% ipython --no-banner

In [1]: import numpy as np

In [2]: import numpy.linalg as la

In [3]: np.set_printoptions(precision=1, suppress=True, linewidth=140)

In [4]: E = np.load("arr.npy")

In [5]: print(E)
[[  6.8  16.2   6.8]
 [  6.   16.    7.2]
 [ 23.3  25.   15.7]
 [  3.3  17.3   8.1]
 [-20.5  29.8 -15.9]
 [ 21.1  25.2  15.6]
 [ 24.4  26.7  14.4]
 [ 21.8  24.8  13.3]
 [  5.3  16.3   7.2]
 [-22.7  31.1 -13.5]
 [  6.1  15.1   6.8]
 [-21.5  29.4 -15. ]
 [ 23.7  23.8  14.8]
 [-21.2  29.5 -15.8]
 [-21.8  29.7 -13.8]
 [  6.7  15.1   9. ]
 [-20.9  29.7 -13.5]
 [-21.9  30.1 -16.2]]

In [6]: proj = E @ la.solve(E.T @ E, E.T)

In [7]: print(np.round(la.eigvalsh(proj), 1) + 0)
[0. 0. 0. 0. 0. 0. 0. 0. 0. 0. 0. 0. 0. 0. 0. 1. 1. 1.]

In [8]: rng = np.random.default_rng(371901)

In [9]: th = np.sort(rng.uniform(-2, 2, 28))

In [10]: arr = np.c_[th, th ** 2, th ** 3] @ np.array([[5, 3, 3], [2, 4, 5], [1, 4, 0]])

In [11]: print(arr.round(1) + 0)
[[ -9.5 -20.1  13.1]
 [ -7.6 -12.9   9.2]
 [ -7.1 -11.5   8.3]
 [ -6.5  -9.4   7. ]
 [ -6.4  -9.2   6.9]
 [ -4.4  -3.8   2.8]
 [ -4.4  -3.8   2.8]
 [ -3.2  -1.8   0.7]
 [ -3.1  -1.7   0.6]
 [ -2.6  -1.3   0.1]
 [ -1.8  -0.9  -0.4]
 [ -1.7  -0.8  -0.4]
 [  0.    0.    0. ]
 [  2.    1.7   1.6]
 [  2.2   1.9   1.8]
 [  2.8   2.5   2.4]
 [  2.8   2.6   2.5]
 [  3.4   3.4   3.1]
 [  3.8   3.8   3.4]
 [  4.3   4.6   4. ]
 [  4.4   4.7   4.1]
 [  4.9   5.5   4.6]
 [  8.8  12.5   8.9]
 [  9.6  14.1   9.7]
 [ 10.   15.   10.2]
 [ 16.   28.5  16.4]
 [ 17.8  32.9  18.2]
 [ 23.6  47.7  23.8]]

In [12]: print(E.mean(axis=0))
[-0.1 23.9  0.8]

In [13]: print(E.sum(axis=1))
[29.8 29.2 64.  28.7 -6.6 61.9 65.5 59.9 28.8 -5.1 28.  -7.1 62.3 -7.5 -5.9 30.8 -4.7 -8. ]

In [14]: print(la.svd(E, compute_uv=False))
[107.3  91.7   8.5]

In [15]: print(round(float(la.norm(E)), 1))
141.4

In [16]: out = np.c_[arr[:, :2] @ np.array([[2, 1], [1, 2]]), np.array([8, -1, 4, -3, -8, -2, 9, 0, 7, -3, -3, -8, 4, 1, 3, -6, -1, -3, -2, -9, -5, 9, 1, 2, 7, -4, 5, -9])]

In [17]: print(out)
[[-39.1 -49.7   8. ]
 [-28.  -33.4  -1. ]
 [-25.8 -30.1   4. ]
 [-22.4 -25.3  -3. ]
 [-22.1 -24.9  -8. ]
 [-12.6 -12.   -2. ]
 [-12.6 -12.    9. ]
 [ -8.1  -6.8   0. ]
 [ -7.9  -6.5   7. ]
 [ -6.6  -5.3  -3. ]
 [ -4.5  -3.5  -3. ]
 [ -4.1  -3.2  -8. ]
 [ -0.1  -0.1   4. ]
 [  5.7   5.4   1. ]
 [  6.2   5.9   3. ]
 [  8.    7.8  -6. ]
 [  8.3   8.1  -1. ]
 [ 10.3  10.3  -3. ]
 [ 11.4  11.4  -2. ]
 [ 13.2  13.5  -9. ]
 [ 13.5  13.8  -5. ]
 [ 15.3  15.9   9. ]
 [ 30.1  33.9   1. ]
 [ 33.2  37.8   2. ]
 [ 35.   40.    7. ]
 [ 60.5  73.   -4. ]
 [ 68.6  83.7   5. ]
 [ 94.9 119.   -9. ]]

In [18]: print(la.norm(la.qr(arr)[0].T @ out, axis=0) ** 2 / ((out ** 2).sum(axis=0) + 1e-12))
[1.  1.  0.1]

In [19]: u = np.array([0, 1])

In [20]: print(np.convolve(arr[1], u))
[  0.   -7.6 -12.9   9.2]

In [21]: print(np.correlate(arr[1], arr[21], "full"))
[ -34.8 -101.2  -65.7  -12.3   44.8]

In [22]: print(np.polyval(u, arr[1]))
[1. 1. 1.]

In [23]: Xs = arr - arr.mean(axis=0)

In [24]: evecs = la.svd(Xs)[2][:2]

In [25]: out = Xs - Xs @ evecs.T @ evecs

In [26]: print((Xs @ evecs.T).std(axis=0))
[16.4  4.5]

In [27]: print(np.diag(evecs.T @ evecs))
[0.2 0.8 1. ]

In [28]: print(la.norm(out, axis=1).round(6).argmax())
27

In [29]: print(round(la.norm(out) / la.norm(Xs), 1))
0.1

In [30]: proj = arr @ la.solve(arr.T @ arr, arr.T)

In [31]: print(np.round(proj @ arr[:, 1], 1) + 0)
[-20.1 -12.9 -11.5  -9.4  -9.2  -3.8  -3.8  -1.8  -1.7  -1.3  -0.9  -0.8   0.    1.7   1.9   2.5   2.6   3.4   3.8   4.6   4.7   5.5  12.5
  14.1  15.   28.5  32.9  47.7]

In [32]: print(np.allclose(proj @ proj, proj))
True
